>>> import numpy as np
>>> np.set_printoptions(precision=2, suppress=True, linewidth=160, sign=" ")
>>> def rd(a):
...     return np.round(a, 2) + 0
... 
>>> B = np.array([[-2, -1, 3], [2, -2, 2], [0, -2, -3], [0, 2, -3]])
>>> J = B.T @ B
>>> J
array([[ 8, -2, -2],
       [-2, 13, -7],
       [-2, -7, 31]])
>>> # equal to its transpose
>>> ev, V = np.linalg.eigh(J)
>>> vec = np.array([2, 3, 0])
>>> np.abs(J).sum(axis=1).max(), rd(np.abs(ev).max())
(np.int64(40), np.float64(33.46))
>>> rd(vec @ J @ vec / (vec @ vec)), rd(ev[0]), rd(ev[-1])
(np.float64(9.62), np.float64(6.4), np.float64(33.46))
>>> (np.sign(V[:, -1].round(6)) == np.sign(V[0, -1].round(6))).astype(int)
array([ 1,  1,  0])
>>> rd(np.linalg.eigvalsh(J[1:, 1:]))
array([ 10.6,  33.4])
>>> rd(V * np.abs(ev) @ V.T)
array([[ 8., -2., -2.],
       [-2., 13., -7.],
       [-2., -7., 31.]])
>>> vec = np.ones(3)
>>> for _ in range(5):
...     vec = J @ vec
...     vec /= np.linalg.norm(vec)
...     print(round(vec @ J @ vec, 2))
... 
26.53
32.89
33.41
33.46
33.46
>>> rd(vec)
array([-0.05, -0.31,  0.95])
>>> proj = np.triu(np.array([[0, -9, -7], [3, 6, 4], [-5, -2, 0]]), 1) + np.eye(3)
>>> B = proj @ J @ np.linalg.inv(proj)
>>> np.linalg.matrix_rank(B)
np.int64(3)
>>> proj @ J - J @ proj
array([[ 32.,   4., -90.],
       [ -8., -46.,  58.],
       [  0., -18.,  14.]])
>>> B
array([[   40.,   290., -1036.],
       [  -10.,  -105.,   467.],
       [   -2.,   -25.,   117.]])
>>> rd(np.linalg.norm(B, 2) / np.linalg.norm(B))
np.float64(1.0)
>>> np.linalg.cond(B) > 100
np.True_
>>> np.linalg.matrix_rank(B, rtol=0.1)
np.int64(1)
>>> Lm = np.linalg.cholesky(J)
>>> rd(np.diag(Lm) ** 2)
array([  8. ,  12.5,  26. ])
>>> rd(Lm)
array([[ 2.83,  0.  ,  0.  ],
       [-0.71,  3.54,  0.  ],
       [-0.71, -2.12,  5.1 ]])
>>> X = np.array([[2, 2, 0, 1], [0, 0, 2, 0], [0, 0, 0, 0], [0, 0, 0, 0]])
>>> X
array([[ 2,  2,  0,  1],
       [ 0,  0,  2,  0],
       [ 0,  0,  0,  0],
       [ 0,  0,  0,  0]])
>>> # row 3 repeats row 2
>>> np.einsum("ij,ji->", J, J)
np.int64(1308)
>>> np.einsum("ii->", J)
np.int64(52)
>>> rd(np.linalg.det(2 * J)), rd(np.linalg.det(J))
(np.float64(20800.0), np.float64(2600.0))
>>> rd(np.linalg.eigvals(J))
array([  6.4 ,  12.13,  33.46])
>>> rd(np.linalg.det(J.T))
np.float64(2600.0)
>>> W0 = np.load("mat.npy")
>>> W0
array([[ 0,  3,  1],
       [ 0,  1,  0],
       [ 0,  0,  2]])
>>> # looks like rank 2
>>> vec = np.array([-1, -2, 1])
>>> a = np.maximum(W0 @ vec, 0)
>>> W0 * (a > 1e-9)[:, None]
array([[ 0,  0,  0],
       [ 0,  0,  0],
       [ 0,  0,  2]])
>>> W0.T @ a
array([ 0,  0,  4])
>>> np.maximum(W0 @ vec, 0) - np.maximum(-W0 @ vec, 0)
array([-5, -2,  2])
>>> a
array([ 0,  0,  2])
>>> W0 @ W0
array([[ 0,  3,  2],
       [ 0,  1,  0],
       [ 0,  0,  4]])
>>> np.prod(np.diag(W0)), rd(np.linalg.det(W0))
(np.int64(0), np.float64(0.0))
>>> [int(np.linalg.matrix_rank(np.linalg.matrix_power(W0, p))) for p in range(1, 4)]
[2, 2, 2]
>>> np.linalg.matrix_power(W0 - np.diag(np.diag(W0)), 3)
array([[ 0,  0,  0],
       [ 0,  0,  0],
       [ 0,  0,  0]])
>>> m1 = np.loadtxt("w.csv", delimiter=",")
>>> m1
array([[ 1.,  0.,  0.,  0.],
       [ 1.,  1.,  0.,  0.],
       [ 2.,  1.,  1.,  0.],
       [ 0.,  2.,  2.,  1.]])
>>> # triangular: eigenvalues sit on the diagonal
>>> ev, V = np.linalg.eig(m1)
>>> ev
array([ 1.,  1.,  1.,  1.])
>>> G = m1.T @ m1
>>> np.linalg.matrix_rank(G)
np.int64(4)
>>> np.trace(G), (m1 ** 2).sum()
(np.float64(18.0), np.float64(18.0))
>>> G
array([[ 6.,  3.,  2.,  0.],
       [ 3.,  6.,  5.,  2.],
       [ 2.,  5.,  5.,  2.],
       [ 0.,  2.,  2.,  1.]])
